$ ipython --no-banner

In [1]: import numpy as np

In [2]: np.set_printoptions(suppress=True, linewidth=200)

In [3]: rnd = lambda a: np.round(a, 3) + 0

In [4]: theta = np.deg2rad(120)

In [5]: data = np.eye(4)

In [6]: data[np.ix_([3, 2], [3, 2])] = [[np.cos(theta), -np.sin(theta)], [np.sin(theta), np.cos(theta)]]

In [7]: rnd(data)
Out[7]: 
array([[ 1.   ,  0.   ,  0.   ,  0.   ],
       [ 0.   ,  1.   ,  0.   ,  0.   ],
       [ 0.   ,  0.   , -0.5  ,  0.866],
       [ 0.   ,  0.   , -0.866, -0.5  ]])

In [8]: theta = np.radians(60)

In [9]: Rm = np.eye(4)

In [10]: Rm[2, 2] = Rm[3, 3] = np.cos(theta)

In [11]: Rm[2, 3], Rm[3, 2] = -np.sin(theta), np.sin(theta)

In [12]: rnd(Rm)
Out[12]: 
array([[ 1.   ,  0.   ,  0.   ,  0.   ],
       [ 0.   ,  1.   ,  0.   ,  0.   ],
       [ 0.   ,  0.   ,  0.5  , -0.866],
       [ 0.   ,  0.   ,  0.866,  0.5  ]])

In [13]: Y = data @ Rm.T

In [14]: np.allclose(data @ data.T, Y @ Y.T)
Out[14]: True

In [15]: rnd(np.linalg.det(Rm)), np.trace(Rm)
Out[15]: (np.float64(1.0), np.float64(3.0))

In [16]: rnd(Y)
Out[16]: 
array([[ 1.,  0.,  0.,  0.],
       [ 0.,  1.,  0.,  0.],
       [ 0.,  0., -1.,  0.],
       [ 0.,  0.,  0., -1.]])

In [17]: rnd(np.linalg.svd(data, compute_uv=False)), rnd(np.linalg.svd(Y, compute_uv=False))
Out[17]: (array([1., 1., 1., 1.]), array([1., 1., 1., 1.]))

In [18]: (Rm != 0).astype(int)
Out[18]: 
array([[1, 0, 0, 0],
       [0, 1, 0, 0],
       [0, 0, 1, 1],
       [0, 0, 1, 1]])

In [19]: (np.linalg.matrix_power((Rm != 0) + (Rm.T != 0) + np.eye(4), 4) > 0).astype(int)
Out[19]: 
array([[1, 0, 0, 0],
       [0, 1, 0, 0],
       [0, 0, 1, 1],
       [0, 0, 1, 1]])

In [20]: rnd(np.linalg.det(Rm))
Out[20]: np.float64(1.0)

In [21]: t3 = np.stack([data, -2 * data, data[::-1]])

In [22]: print(np.linalg.matrix_rank(t3.reshape(3, -1)))
2

In [23]: (t3 @ data.T).shape
Out[23]: (3, 4, 4)

In [24]: rnd(np.linalg.det(t3))
Out[24]: array([ 1., 16.,  1.])

In [25]: t3.shape
Out[25]: (3, 4, 4)

In [26]: x = np.array([-1, 3, 3, -2])

In [27]: rhs = data @ x

In [28]: rnd(rhs)
Out[28]: array([-1.   ,  3.   , -3.232, -1.598])

In [29]: rnd(np.linalg.solve(data, rhs))
Out[29]: array([-1.,  3.,  3., -2.])

In [30]: rnd(np.linalg.solve(data, rhs + data[:, 0]))
Out[30]: array([ 0.,  3.,  3., -2.])

In [31]: print(rnd(np.linalg.solve(data.T, data[0])))
[1. 0. 0. 0.]

In [32]: m1 = np.load("w.npy")

In [33]: m1
Out[33]: 
array([[6., 1., 1., 1.],
       [1., 6., 1., 1.],
       [1., 1., 6., 1.],
       [1., 1., 1., 6.]])

In [34]: rnd(np.linalg.eigvals(m1).sum().real)
Out[34]: np.float64(24.0)

In [35]: rnd(np.linalg.det(2 * m1)), rnd(np.linalg.det(m1))
Out[35]: (np.float64(18000.0), np.float64(1125.0))

In [36]: rnd(np.linalg.det(m1[::-1]))
Out[36]: np.float64(1125.0)

In [37]: rnd(np.linalg.eigvals(m1))
Out[37]: array([5., 9., 5., 5.])

In [38]: np.kron(np.eye(2, dtype=int), m1)
Out[38]: 
array([[6., 1., 1., 1., 0., 0., 0., 0.],
       [1., 6., 1., 1., 0., 0., 0., 0.],
       [1., 1., 6., 1., 0., 0., 0., 0.],
       [1., 1., 1., 6., 0., 0., 0., 0.],
       [0., 0., 0., 0., 6., 1., 1., 1.],
       [0., 0., 0., 0., 1., 6., 1., 1.],
       [0., 0., 0., 0., 1., 1., 6., 1.],
       [0., 0., 0., 0., 1., 1., 1., 6.]])

In [39]: np.fft.fft(m1[0])
Out[39]: array([9.+0.j, 5.+0.j, 5.+0.j, 5.+0.j])

In [40]: np.allclose(m1 @ m1.T, m1.T @ m1)
Out[40]: True

In [41]: np.sort(np.abs(np.fft.fft(m1[0]))), rnd(np.sort(np.linalg.svd(m1, compute_uv=False)))
Out[41]: (array([5., 5., 5., 9.]), array([5., 5., 5., 9.]))

In [42]: evals, evecs = np.linalg.eigh(m1)

In [43]: x = np.array([1, 2, 2, 3])

In [44]: x @ m1 @ x
Out[44]: np.float64(154.0)

In [45]: rnd(np.linalg.eigvalsh(m1[1:, 1:]))
Out[45]: array([5., 5., 8.])

In [46]: print(np.abs(m1).sum(axis=1).max(), rnd(np.abs(evals).max()))
9.0 9.0

In [47]: rnd(evecs * np.abs(evals) @ evecs.T)
Out[47]: 
array([[6., 1., 1., 1.],
       [1., 6., 1., 1.],
       [1., 1., 6., 1.],
       [1., 1., 1., 6.]])

In [48]: (np.sign(evecs[:, -1].round(6)) == np.sign(evecs[0, -1].round(6))).astype(int)
Out[48]: array([1, 1, 1, 1])

In [49]: rnd(evecs * np.maximum(evals, 0) @ evecs.T)
Out[49]: 
array([[6., 1., 1., 1.],
       [1., 6., 1., 1.],
       [1., 1., 6., 1.],
       [1., 1., 1., 6.]])

In [50]: f = np.array([3, 9, 4, 1])

In [51]: Y = m1 + np.outer(f, np.eye(4)[0])

In [52]: Y
Out[52]: 
array([[ 9.,  1.,  1.,  1.],
       [10.,  6.,  1.,  1.],
       [ 5.,  1.,  6.,  1.],
       [ 2.,  1.,  1.,  6.]])

In [53]: W0 = np.loadtxt("arr.csv", delimiter=",")

In [54]: W0
Out[54]: 
array([[ 0.678,  1.592, -0.172, -2.362, -0.092],
       [ 0.854, -2.44 ,  0.167, -2.778,  0.134],
       [ 1.086,  2.416, -0.482, -5.121, -0.024],
       [ 0.93 ,  1.547, -0.272,  1.264,  0.103],
       [-0.045, -2.695, -0.033,  0.651, -0.314],
       [-0.446,  1.851, -0.242, -2.933,  0.094],
       [ 0.404, -2.631, -0.044, -2.804,  0.153],
       [-0.047, -0.789, -0.498, -1.818,  0.005],
       [ 0.803, -1.536,  0.402, -2.182,  0.001],
       [ 0.018,  0.597,  0.359, -0.297,  0.101],
       [-1.257,  1.069,  0.13 , -2.181,  0.011],
       [-0.535,  1.962, -0.4  , -2.885, -0.27 ],
       [ 1.722, -0.196,  0.008, -1.964,  0.131],
       [ 0.065,  0.285,  0.279, -2.705, -0.332],
       [-1.572,  1.493,  0.671, -0.563, -0.043],
       [ 0.69 , -2.099, -0.052, -3.518,  0.057],
       [ 0.161, -2.874,  0.495, -0.808,  0.055],
       [-1.311,  0.168,  0.46 ,  1.917, -0.012],
       [ 0.002,  0.919, -0.062, -2.392, -0.102],
       [-0.244, -0.784,  0.217,  6.97 ,  0.293],
       [ 0.175,  0.598, -0.027,  3.435, -0.013],
       [ 1.155, -2.911,  0.142,  0.54 , -0.075]])

In [55]: Xs = W0 - W0.mean(axis=0)

In [56]: Uu, s, vt = np.linalg.svd(Xs, full_matrices=False)

In [57]: np.linalg.matrix_rank(Xs)
Out[57]: np.int64(5)

In [58]: np.abs(Uu[:, 0]).argmax()
Out[58]: np.int64(19)

In [59]: np.abs(vt[0]).argmax()
Out[59]: np.int64(3)

In [60]: (np.sign(Uu[:, 0]) == np.sign(Uu[0, 0])).astype(int)
Out[60]: array([1, 1, 1, 0, 0, 1, 1, 1, 1, 0, 1, 1, 1, 1, 0, 1, 0, 0, 1, 0, 0, 0])
